% python3 -q
>>> import numpy as np
>>> import numpy.linalg as la
>>> np.set_printoptions(precision=3, suppress=True, linewidth=160)
>>> K = np.load("out11.npy")
>>> K
array([[ 0., -1.,  0.,  0.,  0.],
       [-1.,  2., -1.,  0.,  0.],
       [ 0., -1.,  2., -1.,  0.],
       [ 0.,  0., -1.,  0., -1.],
       [ 0.,  0.,  0., -1.,  1.]])
>>> rng = np.random.default_rng(388969)
>>> z = rng.permutation(5)
>>> z
array([0, 3, 2, 1, 4])
>>> out = K[z][:, z]
>>> np.sort(np.abs(la.eigvals(out)))
array([0.438, 0.934, 1.177, 1.872, 3.324])
>>> np.round(la.det(out), 3), round(float(la.det(K[z])), 3)
(np.float64(3.0), -3.0)
>>> np.allclose(out, K)
False
>>> np.trace(out)
np.float64(5.0)
>>> np.diag(out)
array([0., 0., 2., 2., 1.])
>>> x = np.array([0, 2, 0, -1, 1])
>>> target = K @ x
>>> target
array([-2.,  4., -1., -1.,  2.])
>>> la.solve(K, K[:, 4])
array([-0., -0.,  0., -0.,  1.])
>>> print(la.solve(K.T, K[2]))
[-0. -0.  1. -0. -0.]
>>> la.solve(K, target + K[:, 2])
array([-0.,  2.,  1., -1.,  1.])
>>> la.solve(K, target)
array([-0.,  2.,  0., -1.,  1.])
>>> la.solve(K, -2 * target)
array([-0., -4.,  0.,  2., -2.])
>>> ev, V = la.eigh(K)
>>> ev.sum(), np.trace(K)
(np.float64(5.0), np.float64(5.0))
>>> print(la.svd(K, compute_uv=False))
[3.324 1.872 1.177 0.934 0.438]
>>> np.abs(V[:, -1])
array([0.199, 0.662, 0.677, 0.234, 0.101])
>>> print(np.unique(ev.round(6) + 0, return_counts=True)[1])
[1 1 1 1 1]
>>> (ev > 1e-8).sum(), (ev < -1e-8).sum()
(np.int64(3), np.int64(2))
>>> np.round(V.T @ K @ V, 3) + 0
array([[-0.934,  0.   ,  0.   ,  0.   ,  0.   ],
       [ 0.   , -0.438,  0.   ,  0.   ,  0.   ],
       [ 0.   ,  0.   ,  1.177,  0.   ,  0.   ],
       [ 0.   ,  0.   ,  0.   ,  1.872,  0.   ],
       [ 0.   ,  0.   ,  0.   ,  0.   ,  3.324]])
>>> la.eigvalsh(K @ K)
array([ 0.192,  0.873,  1.386,  3.503, 11.046])
>>> u = np.array([-3, -3])
>>> np.correlate(K[3], K[0], "full")
array([0., 0., 0., 0., 0., 1., 0., 1., 0.])
>>> print(np.convolve(K[3], u))
[0. 0. 3. 3. 3. 3.]
>>> print(np.cross(K[3, :3], K[0, :3]))
[-1. -0. -0.]
>>> np.polyval(u, K[3])
array([-3., -3.,  0., -3.,  0.])
>>> A = np.loadtxt("run2.csv", delimiter=",")
>>> A
array([[-1., -1., -1., -4.,  5.,  4.,  1.,  2.,  5.],
       [-3.,  5., -5.,  5.,  3., -4.,  4.,  0., -3.],
       [ 0.,  3., -4., -5., -3.,  0.,  3., -4., -5.],
       [-4.,  2.,  1.,  3., -1., -5.,  0.,  4.,  1.],
       [ 0.,  3., -5.,  2., -1., -2., -1.,  1.,  4.],
       [ 5., -3.,  2.,  4., -4., -5., -4.,  1.,  3.],
       [-2.,  5.,  4.,  3., -2., -2.,  3.,  0., -1.],
       [ 0.,  0.,  0.,  0.,  0.,  0.,  0., -5.,  5.],
       [ 0.,  0.,  0.,  0.,  0.,  0.,  0., -4., -1.]])
>>> out = la.invert(A)
Traceback (most recent call last):
  File "<python-input-37>", line 1, in <module>
    out = la.invert(A)
          ^^^^^^^^^
AttributeError: module 'numpy.linalg' has no attribute 'invert'
>>> out = la.inv(A)
>>> round(la.slogdet(A)[0], 3)
np.float64(1.0)
>>> print(np.round(A @ out, 3) + 0)
[[1. 0. 0. 0. 0. 0. 0. 0. 0.]
 [0. 1. 0. 0. 0. 0. 0. 0. 0.]
 [0. 0. 1. 0. 0. 0. 0. 0. 0.]
 [0. 0. 0. 1. 0. 0. 0. 0. 0.]
 [0. 0. 0. 0. 1. 0. 0. 0. 0.]
 [0. 0. 0. 0. 0. 1. 0. 0. 0.]
 [0. 0. 0. 0. 0. 0. 1. 0. 0.]
 [0. 0. 0. 0. 0. 0. 0. 1. 0.]
 [0. 0. 0. 0. 0. 0. 0. 0. 1.]]
>>> print(round(la.det(A) * la.det(out), 3))
1.0
>>> G = A.T @ A
>>> np.allclose(G, G.T)
True
>>> la.matrix_rank(G)
np.int64(9)
>>> out = A / np.sqrt((A ** 2).mean(axis=1, keepdims=True))
>>> la.matrix_rank(out) == la.matrix_rank(A)
np.True_
>>> la.norm(A, axis=0)
array([ 7.416,  9.055,  9.381, 10.198,  8.062,  9.487,  7.211,  8.888, 10.583])
>>> round(la.norm(A[8], 1), 3), round(la.norm(A[8], np.inf), 3)
(np.float64(5.0), np.float64(4.0))
>>> round(la.norm(A, 2), 3)
np.float64(14.958)
>>> np.round(la.norm(A) ** 2 / la.norm(A, 2) ** 2, 3)
np.float64(3.249)
>>> print(round(la.norm(A[8] - A[2]), 3))
9.165
>>> X = np.loadtxt("data.csv", delimiter=",")
>>> X
array([[ 4.,  5.,  6.,  7.,  8.],
       [ 9., 10., 11., 12., 13.],
       [14., 15., 16., 17., 18.],
       [19., 20., 21., 22., 23.],
       [24., 25., 26., 27., 28.]])
>>> t3 = np.stack([X, 5 * X, X[::-1]])
>>> la.matrix_rank(t3)
array([2, 2, 2])
>>> t3.sum(axis=0)
array([[ 48.,  55.,  62.,  69.,  76.],
       [ 73.,  80.,  87.,  94., 101.],
       [ 98., 105., 112., 119., 126.],
       [123., 130., 137., 144., 151.],
       [148., 155., 162., 169., 176.]])
>>> np.round(la.det(t3), 3) + 0
array([0., 0., 0.])
>>> print(la.norm(t3, axis=(1, 2)))
[ 87.75  438.748  87.75 ]
>>> r = la.matrix_rank(X)
>>> print(r)
2
>>> ns = la.svd(X)[2][r:].T
>>> np.round(ns @ ns.T, 3) + 0
array([[ 0.4, -0.4, -0.2,  0. ,  0.2],
       [-0.4,  0.7, -0.2, -0.1,  0. ],
       [-0.2, -0.2,  0.8, -0.2, -0.2],
       [ 0. , -0.1, -0.2,  0.7, -0.4],
       [ 0.2,  0. , -0.2, -0.4,  0.4]])
>>> print([int(la.matrix_rank(np.delete(X, i, axis=0))) for i in range(5)])
[2, 2, 2, 2, 2]
>>> ns.shape
(5, 3)
>>> W0 = np.loadtxt("x.csv", delimiter=",")
>>> print(W0)
[[ 0.382 -0.869 -0.139 -1.75  -0.935 -1.097 -0.791]
 [ 0.53   0.355  0.389  0.579  1.83  -0.303  1.399]
 [ 0.868 -1.494  1.732 -0.063 -1.235 -1.444  0.797]
 [ 1.024 -0.641 -0.773  0.486  0.468 -1.405  1.569]
 [-0.876 -0.099 -1.566 -0.439  0.166  0.791  0.399]
 [-0.238  1.42  -0.322 -0.567 -0.099 -0.017 -0.134]
 [-2.231  1.256 -0.46   1.041 -0.49   1.407 -1.303]]
>>> x = np.array([4, 0, 6, 6, 7, 5, 8])
>>> a = np.maximum(W0 @ x, 0)
>>> W0.T @ a
array([ 31.035,  -2.339,  10.114,  22.79 ,  55.954, -30.691,  63.273])
>>> np.tanh(W0 @ x)
array([-1.   ,  1.   ,  0.999,  1.   , -1.   , -1.   , -1.   ])
>>> out = la.inv(W0)
>>> print(np.allclose(out, W0.T))
False
>>> round(float(la.slogdet(W0)[0]), 3)
1.0
>>> np.round(W0 @ out, 3) + 0
array([[1., 0., 0., 0., 0., 0., 0.],
       [0., 1., 0., 0., 0., 0., 0.],
       [0., 0., 1., 0., 0., 0., 0.],
       [0., 0., 0., 1., 0., 0., 0.],
       [0., 0., 0., 0., 1., 0., 0.],
       [0., 0., 0., 0., 0., 1., 0.],
       [0., 0., 0., 0., 0., 0., 1.]])
>>> F = np.load("a.npy")
>>> F
array([[ -4.942, -22.433, -22.572,   0.656,  -1.483, -18.113,  -9.259, -13.97 ],
       [ -1.695, -12.803, -13.575,   1.908,  -0.865, -11.745,  -5.632,  -9.851],
       [  9.132,   2.301,  10.508,   3.122,   9.329,  11.705,  -0.192,   7.578],
       [  1.719,  -7.492,  -5.791,   2.386,   2.087,  -4.422,  -3.702,  -4.475],
       [  2.502,   0.04 ,  -1.808,   3.594,  -0.254,  -3.565,  -0.789,  -4.613],
       [  4.343,   2.322,   2.187,   3.751,   1.615,   0.458,   0.024,  -1.588],
       [  6.585,   1.935,   5.951,   3.391,   5.406,   5.773,  -0.225,   2.785],
       [  6.525,   7.548,   7.799,   4.375,   2.626,   4.9  ,   1.974,   1.45 ],
       [  9.302,   3.853,  11.344,   3.37 ,   8.861,  11.902,   0.408,   7.566],
       [  5.393,   1.284,   3.652,   3.433,   3.801,   3.06 ,  -0.428,   0.647],
       [ -2.894,  -7.595, -13.848,   2.97 ,  -5.284, -15.238,  -3.542, -13.276],
       [ 15.632,  16.408,  26.72 ,   4.728,  13.04 ,  25.127,   5.045,  16.947],
       [  0.971,  -8.928,  -7.59 ,   2.234,   1.571,  -5.99 ,  -4.231,  -5.593],
       [ -2.279,  -8.616, -13.135,   2.712,  -3.807, -13.662,  -3.968, -11.879],
       [ -1.085, -15.604, -13.488,   1.341,   1.457,  -9.946,  -6.754,  -8.074],
       [  4.607,   1.41 ,   2.329,   3.557,   2.477,   1.199,  -0.344,  -0.884],
       [ -0.005, -13.124, -10.747,   1.631,   2.008,  -7.734,  -5.831,  -6.547],
       [ -1.282,  -7.209, -10.912,   2.827,  -2.876, -11.505,  -3.461, -10.277],
       [ -3.722, -13.133, -17.216,   2.115,  -3.968, -16.461,  -5.673, -13.657],
       [  0.601, -11.345,  -9.075,   1.862,   2.132,  -6.544,  -5.161,  -5.775],
       [ -1.82 ,  -3.859, -10.682,   3.479,  -5.344, -13.205,  -2.127, -12.035],
       [  4.52 ,  -4.665,   0.064,   2.512,   5.241,   1.785,  -2.718,   0.269],
       [  6.881,   3.172,   6.896,   3.567,   5.291,   6.307,   0.246,   3.083],
       [  0.104,  -4.44 ,  -7.537,   3.127,  -1.97 ,  -8.611,  -2.438,  -8.227],
       [  0.411,  -5.   ,  -7.199,   2.99 ,  -1.209,  -7.818,  -2.67 ,  -7.518],
       [  7.163,  -3.672,   5.006,   2.34 ,   9.018,   7.861,  -2.444,   5.11 ],
       [ -1.857, -11.109, -13.268,   2.223,  -1.936, -12.347,  -4.962, -10.53 ],
       [  3.48 ,  -6.663,  -2.44 ,   2.3  ,   4.524,  -0.396,  -3.454,  -1.286],
       [  2.586,  -5.373,  -3.545,   2.641,   2.469,  -2.663,  -2.91 ,  -3.276],
       [  5.642,   7.298,   6.177,   4.446,   1.326,   2.86 ,   1.915,  -0.184],
       [  4.511,   3.34 ,   2.834,   3.905,   1.399,   0.722,   0.415,  -1.487],
       [ -3.059,  -9.352, -14.746,   2.686,  -4.709, -15.396,  -4.222, -13.21 ],
       [  0.855,  -2.943,  -5.71 ,   3.29 ,  -1.478,  -7.043,  -1.884,  -7.115],
       [  0.154,  -4.762,  -7.562,   3.065,  -1.735,  -8.451,  -2.566,  -8.061]])
>>> r = la.matrix_rank(F)
>>> r
np.int64(3)
>>> ns = la.svd(F)[2][r:].T
>>> [int(la.matrix_rank(np.delete(F, i, axis=0))) for i in range(34)]
[3, 3, 3, 3, 3, 3, 3, 3, 3, 3, 3, 3, 3, 3, 3, 3, 3, 3, 3, 3, 3, 3, 3, 3, 3, 3, 3, 3, 3, 3, 3, 3, 3, 3]
>>> print([int(la.matrix_rank(F[:i])) for i in range(1, len(F) + 1)])
[1, 2, 3, 3, 3, 3, 3, 3, 3, 3, 3, 3, 3, 3, 3, 3, 3, 3, 3, 3, 3, 3, 3, 3, 3, 3, 3, 3, 3, 3, 3, 3, 3, 3]
>>> ns.shape
(8, 5)
>>> [int(la.matrix_rank(F[:, :j + 1])) for j in range(8)]
[1, 2, 3, 3, 3, 3, 3, 3]
>>> np.allclose(F @ ns, 0)
True
>>> la.matrix_rank(F.T @ F), la.matrix_rank(F @ F.T)
(np.int64(3), np.int64(3))
